% ipython --no-banner

In [1]: import numpy as np

In [2]: import numpy.linalg as la

In [3]: np.set_printoptions(suppress=True, linewidth=160)

In [4]: m1 = np.array([[1, -1, -1, 1, -1, 1, 1, -1],
   ...:     [1, 1, 1, 1, 1, 1, 1, 1],
   ...:     [1, 1, -1, -1, -1, -1, 1, 1]])

In [5]: gram = m1.T @ m1

In [6]: print((m1 @ m1.T).shape)
(3, 3)

In [7]: gram
Out[7]: 
array([[ 3,  1, -1,  1, -1,  1,  3,  1],
       [ 1,  3,  1, -1,  1, -1,  1,  3],
       [-1,  1,  3,  1,  3,  1, -1,  1],
       [ 1, -1,  1,  3,  1,  3,  1, -1],
       [-1,  1,  3,  1,  3,  1, -1,  1],
       [ 1, -1,  1,  3,  1,  3,  1, -1],
       [ 3,  1, -1,  1, -1,  1,  3,  1],
       [ 1,  3,  1, -1,  1, -1,  1,  3]])

In [8]: np.trace(gram), (m1 ** 2).sum()
Out[8]: (np.int64(24), np.int64(24))

In [9]: u, g = gram[4], gram[3]

In [10]: print(u @ g)
8

In [11]: u @ u
Out[11]: np.int64(24)

In [12]: p = (u @ g) / (u @ u) * u

In [13]: round(la.norm(u + g) ** 2 + la.norm(u - g) ** 2, 2)
Out[13]: np.float64(96.0)

In [14]: np.round(g - p, 2)
Out[14]: array([ 1.33, -1.33,  0.  ,  2.67,  0.  ,  2.67,  1.33, -1.33])

In [15]: np.outer(u, g)
Out[15]: 
array([[-1,  1, -1, -3, -1, -3, -1,  1],
       [ 1, -1,  1,  3,  1,  3,  1, -1],
       [ 3, -3,  3,  9,  3,  9,  3, -3],
       [ 1, -1,  1,  3,  1,  3,  1, -1],
       [ 3, -3,  3,  9,  3,  9,  3, -3],
       [ 1, -1,  1,  3,  1,  3,  1, -1],
       [-1,  1, -1, -3, -1, -3, -1,  1],
       [ 1, -1,  1,  3,  1,  3,  1, -1]])

In [16]: (g - p) @ u
Out[16]: np.float64(0.0)

In [17]: B = np.array([[2, 0, 3, 4], [4, 1, 4, 2], [5, 4, 0, 3], [1, 2, 5, 2]])

In [18]: F = B - B.T

In [19]: F
Out[19]: 
array([[ 0, -4, -2,  3],
       [ 4,  0,  0,  0],
       [ 2,  0,  0, -2],
       [-3,  0,  2,  0]])

In [20]: u = np.array([0, 0, 3])

In [21]: np.cross(F[1, :3], F[2, :3])
Out[21]: array([0, 0, 0])

In [22]: np.array([np.convolve(row, u, "same") for row in F])
Out[22]: 
array([[  0,   0, -12,  -6],
       [  0,  12,   0,   0],
       [  0,   6,   0,   0],
       [  0,  -9,   0,   6]])

In [23]: x0 = np.array([-2, 3, 3, 2])

In [24]: np.round(la.eigvals(F).real, 2) + 0
Out[24]: array([0., 0., 0., 0.])

In [25]: round(float(la.det(F)), 2)
Out[25]: 64.0

In [26]: O = la.solve(np.eye(4) - F, np.eye(4) + F)

In [27]: round(float(la.det(O)), 2)
Out[27]: 1.0

In [28]: u = np.array([3, 4, -2])

In [29]: g = np.array([3, 0, 1, 3])

In [30]: M = np.outer(u, g)

In [31]: M
Out[31]: 
array([[ 9,  0,  3,  9],
       [12,  0,  4, 12],
       [-6,  0, -2, -6]])

In [32]: left, sig, Vt = la.svd(M)

In [33]: V = Vt[:(sig > 1e-8).sum()]

In [34]: rng = np.random.default_rng(236663)

In [35]: x0 = M[0] + 5 * M[1] + rng.integers(2) * np.eye(4)[2]

In [36]: x0
Out[36]: array([69.,  0., 24., 69.])

In [37]: np.round(np.diag(V.T @ V), 2)
Out[37]: array([0.47, 0.  , 0.05, 0.47])

In [38]: gram = M.T @ M

In [39]: print(np.round(la.svd(M, compute_uv=False) ** 2, 2) + 0)
[551.   0.   0.]

In [40]: np.round(la.eigvalsh(gram)[::-1], 2) + 0
Out[40]: array([551.,   0.,   0.,   0.])

In [41]: J = np.load("x.npy")

In [42]: J
Out[42]: 
array([[30, -1,  2],
       [ 2, 17,  3],
       [ 2,  0, 83]])

In [43]: O = J.astype(float).copy()

In [44]: for j in range(3):
    ...:     O[:, j] -= O[:, :j] @ (O[:, :j].T @ O[:, j])
    ...:     O[:, j] /= la.norm(O[:, j])
    ...: 

In [45]: print(np.round(O.T @ J, 2) + 0)
[[30.13  0.13  7.7 ]
 [ 0.   17.03  2.82]
 [ 0.    0.   82.67]]
